>>> import numpy as np
>>> import numpy.linalg as la
>>> np.set_printoptions(precision=2, suppress=True, linewidth=200)
>>> def tidy(a):
...     return np.round(a, 2) + 0
... 
>>> m1 = np.load("x.npy")
>>> print(m1)
[[ 0 -5 -3  2 -1]
 [ 0  0 -4 -4 -1]
 [ 0  0  0  5 -1]
 [ 0  0  0  0  5]
 [ 0  0  0  0  0]]
>>> print(np.abs(np.diag(la.qr(m1)[1])) > 1e-9)
[False False False False False]
>>> print(tidy(np.trace(la.pinv(m1) @ m1)))
4.0
>>> print(np.allclose(m1[:-1].T @ la.lstsq(m1[:-1].T, m1[-1])[0], m1[-1]))
True
>>> print(tidy(m1 @ la.pinv(m1) @ m1))
[[ 0. -5. -3.  2. -1.]
 [ 0.  0. -4. -4. -1.]
 [ 0.  0.  0.  5. -1.]
 [ 0.  0.  0.  0.  5.]
 [ 0.  0.  0.  0.  0.]]
>>> rng = np.random.default_rng(781)
>>> lab = rng.permutation(5)
>>> print(lab)
[0 3 2 1 4]
>>> M2 = m1[lab][:, lab]
>>> print(np.diag(M2))
[0 0 0 0 0]
>>> print(tidy(np.sort(np.abs(la.eigvals(M2)))))
[0. 0. 0. 0. 0.]
>>> print(np.allclose(M2, m1))
False
>>> def softmax(z):
...     e = np.exp(z - z.max(axis=-1, keepdims=True))
...     return e / e.sum(axis=-1, keepdims=True)
... 
>>> print(tidy(softmax(m1).sum(axis=1)))
[1. 1. 1. 1. 1.]
>>> print(softmax(10 * m1[4]))
[0.2 0.2 0.2 0.2 0.2]
>>> print(softmax(m1[4] + -1))
[0.2 0.2 0.2 0.2 0.2]
>>> S = m1 @ m1.T / np.sqrt(5)
>>> print(tidy(softmax(S + np.triu(np.full(S.shape, -np.inf), 1))))
[[1.  0.  0.  0.  0. ]
 [0.  1.  0.  0.  0. ]
 [0.  0.  1.  0.  0. ]
 [0.  0.  0.  1.  0. ]
 [0.2 0.2 0.2 0.2 0.2]]
>>> print(tidy(softmax(S)[4] @ m1))
[ 0.  -1.  -1.4  0.6  0.4]
>>> print(softmax(S).round(6).argmax(axis=1))
[0 1 2 3 0]
>>> print(la.cond(m1) > 100)
True
>>> print(tidy(la.norm(m1, 2) / la.norm(m1)))
0.64
>>> print(la.matrix_rank(m1, rtol=0.1))
4
>>> left, sigma, VT = la.svd(m1)
>>> print(tidy(sigma))
[7.1  6.65 4.87 2.18 0.  ]
>>> print(np.argmax(sigma[:-1] / (sigma[1:] + 1e-6)) + 1)
4
>>> M2 = left[:, :4] @ np.diag(sigma[:4]) @ VT[:4]
>>> print(tidy(la.norm(m1 - M2) / la.norm(m1)))
0.0
>>> print(tidy(M2))
[[ 0. -5. -3.  2. -1.]
 [ 0.  0. -4. -4. -1.]
 [ 0.  0.  0.  5. -1.]
 [ 0.  0.  0.  0.  5.]
 [ 0.  0.  0.  0.  0.]]
>>> print(la.matrix_rank(m1, rtol=0.05))
4
>>> F = np.load("out15.npy")
>>> print(tidy(F))
[[ 10.49 -48.19  54.01 -16.8 ]
 [  8.6  -40.43  45.56 -13.77]
 [  7.8  -37.09  41.94 -12.51]
 [  4.13 -21.09  24.75  -6.96]
 [  1.13  -6.5    9.18  -2.86]
 [  0.7   -4.12   6.56  -2.3 ]
 [  0.61  -3.56   5.94  -2.17]
 [  0.34  -1.96   4.1   -1.78]
 [  0.09  -0.31   1.91  -1.25]
 [  0.    -0.02  -0.02   0.03]
 [  0.    -0.4   -0.28   0.59]
 [ -0.02  -0.93  -0.5    1.29]
 [ -0.02  -0.99  -0.52   1.37]
 [ -0.02  -1.06  -0.55   1.47]
 [ -0.31  -3.42  -1.54   5.17]
 [ -0.37  -3.7   -1.7    5.7 ]
 [ -0.53  -4.32  -2.13   7.02]
 [ -0.69  -4.81  -2.55   8.18]
 [ -2.31  -7.28  -6.83  17.63]
 [ -3.41  -7.9   -9.82  23.07]
 [-10.23  -6.31 -29.11  52.02]]
>>> C2 = np.cov(F, rowvar=False)
>>> print(tidy(np.median(F, axis=0)))
[ 0.   -4.12 -0.28  0.59]
>>> print(tidy(C2))
[[  18.74  -48.54   82.7   -57.05]
 [ -48.54  204.44 -247.28   93.97]
 [  82.7  -247.28  382.15 -231.44]
 [ -57.05   93.97 -231.44  212.01]]
>>> print(tidy(np.corrcoef(F.T)))
[[ 1.   -0.78  0.98 -0.91]
 [-0.78  1.   -0.88  0.45]
 [ 0.98 -0.88  1.   -0.81]
 [-0.91  0.45 -0.81  1.  ]]
>>> print(tidy(la.eigvalsh(C2)[::-1]))
[701.26 115.56   0.52   0.  ]
>>> w1 = np.array([[0, -3, 1, 2], [2, 2, -1, -2], [0, -2, -2, -3], [1, 1, 2, 1]])
>>> b = np.array([6, 6, 3, 6])
>>> act = np.maximum(C2 @ w1 + b, 0)
>>> print(tidy(act))
[[   0.      0.      0.      0.  ]
 [ 508.84 1149.02  432.53  335.86]
 [   0.      0.      0.      0.  ]
 [ 405.95 1039.96  738.88  610.29]]
>>> print(la.matrix_rank(act))
2
>>> print((act > 0).astype(int))
[[0 0 0 0]
 [1 1 1 1]
 [0 0 0 0]
 [1 1 1 1]]
>>> basis = np.array([[0, -3, -1], [3, -1, -1], [-3, -2, -2], [-1, -3, -3]])
>>> print((act @ basis).round(6).argmax(axis=1))
[0 0 0 0]
>>> print(w1 @ basis)
[[-14  -5  -5]
 [ 11   0   4]
 [  3  15  15]
 [ -4 -11  -9]]
>>> basis = F[[15, 6]].astype(float)
>>> for _ in range(3):
...     lab = la.norm(F[:, None] - basis, axis=-1).argmin(axis=1)
...     basis = np.array([F[lab == j].mean(axis=0) for j in range(2)])
... 
>>> print(lab)
[1 1 1 1 0 0 0 0 0 0 0 0 0 0 0 0 0 0 0 0 0]
>>> print(np.abs(basis[1] - basis[0]).argmax())
2
>>> D = la.norm(F[:, None] - F[None], axis=-1)
>>> print(D.shape)
(21, 21)
>>> print(np.flatnonzero(D[19] < D.mean() / 2))
[18 19]
>>> print(D.mean(axis=1).argmax())
0
>>> print((D + 1e9 * np.eye(21)).round(6).argmin(axis=1))
[ 1  2  1  4  5  6  5  6  9 10  9 12 11 12 15 14 17 16 19 18 19]
>>> X = np.loadtxt("run5.csv", delimiter=",")
>>> print(X)
[[ 2. -2. -2.  3. -1. -3.  0. -3. -2. -1.]
 [-1.  2. -2. -2.  3. -1. -3.  0. -3. -2.]
 [-2. -1.  2. -2. -2.  3. -1. -3.  0. -3.]
 [-3. -2. -1.  2. -2. -2.  3. -1. -3.  0.]
 [ 0. -3. -2. -1.  2. -2. -2.  3. -1. -3.]
 [-3.  0. -3. -2. -1.  2. -2. -2.  3. -1.]
 [-1. -3.  0. -3. -2. -1.  2. -2. -2.  3.]
 [ 3. -1. -3.  0. -3. -2. -1.  2. -2. -2.]
 [-2.  3. -1. -3.  0. -3. -2. -1.  2. -2.]
 [-2. -2.  3. -1. -3.  0. -3. -2. -1.  2.]]
>>> O, R = la.qr(X)
>>> print(tidy(O @ R))
[[ 2. -2. -2.  3. -1. -3.  0. -3. -2. -1.]
 [-1.  2. -2. -2.  3. -1. -3.  0. -3. -2.]
 [-2. -1.  2. -2. -2.  3. -1. -3.  0. -3.]
 [-3. -2. -1.  2. -2. -2.  3. -1. -3.  0.]
 [ 0. -3. -2. -1.  2. -2. -2.  3. -1. -3.]
 [-3.  0. -3. -2. -1.  2. -2. -2.  3. -1.]
 [-1. -3.  0. -3. -2. -1.  2. -2. -2.  3.]
 [ 3. -1. -3.  0. -3. -2. -1.  2. -2. -2.]
 [-2.  3. -1. -3.  0. -3. -2. -1.  2. -2.]
 [-2. -2.  3. -1. -3.  0. -3. -2. -1.  2.]]
>>> print(tidy(abs(R[0, 0])), tidy(la.norm(X[:, 0])))
6.71 6.71
>>> print(tidy(softmax(X[0])))
[0.25 0.   0.   0.68 0.01 0.   0.03 0.   0.   0.01]
>>> print(tidy(softmax(10 * X[0])))
[0. 0. 0. 1. 0. 0. 0. 0. 0. 0.]
>>> S = X @ X.T / np.sqrt(10)
>>> print(softmax(S).round(6).argmax(axis=1))
[0 1 2 3 4 5 6 7 8 9]
>>> print(tidy(softmax(S)))
[[1. 0. 0. 0. 0. 0. 0. 0. 0. 0.]
 [0. 1. 0. 0. 0. 0. 0. 0. 0. 0.]
 [0. 0. 1. 0. 0. 0. 0. 0. 0. 0.]
 [0. 0. 0. 1. 0. 0. 0. 0. 0. 0.]
 [0. 0. 0. 0. 1. 0. 0. 0. 0. 0.]
 [0. 0. 0. 0. 0. 1. 0. 0. 0. 0.]
 [0. 0. 0. 0. 0. 0. 1. 0. 0. 0.]
 [0. 0. 0. 0. 0. 0. 0. 1. 0. 0.]
 [0. 0. 0. 0. 0. 0. 0. 0. 1. 0.]
 [0. 0. 0. 0. 0. 0. 0. 0. 0. 1.]]
>>> print(tidy(softmax(S + np.triu(np.full(S.shape, -np.inf), 1))))
[[1. 0. 0. 0. 0. 0. 0. 0. 0. 0.]
 [0. 1. 0. 0. 0. 0. 0. 0. 0. 0.]
 [0. 0. 1. 0. 0. 0. 0. 0. 0. 0.]
 [0. 0. 0. 1. 0. 0. 0. 0. 0. 0.]
 [0. 0. 0. 0. 1. 0. 0. 0. 0. 0.]
 [0. 0. 0. 0. 0. 1. 0. 0. 0. 0.]
 [0. 0. 0. 0. 0. 0. 1. 0. 0. 0.]
 [0. 0. 0. 0. 0. 0. 0. 1. 0. 0.]
 [0. 0. 0. 0. 0. 0. 0. 0. 1. 0.]
 [0. 0. 0. 0. 0. 0. 0. 0. 0. 1.]]
>>> print(tidy(softmax(S)[0] @ X))
[ 2.   -2.   -2.    3.   -1.   -3.    0.   -2.99 -2.   -1.  ]
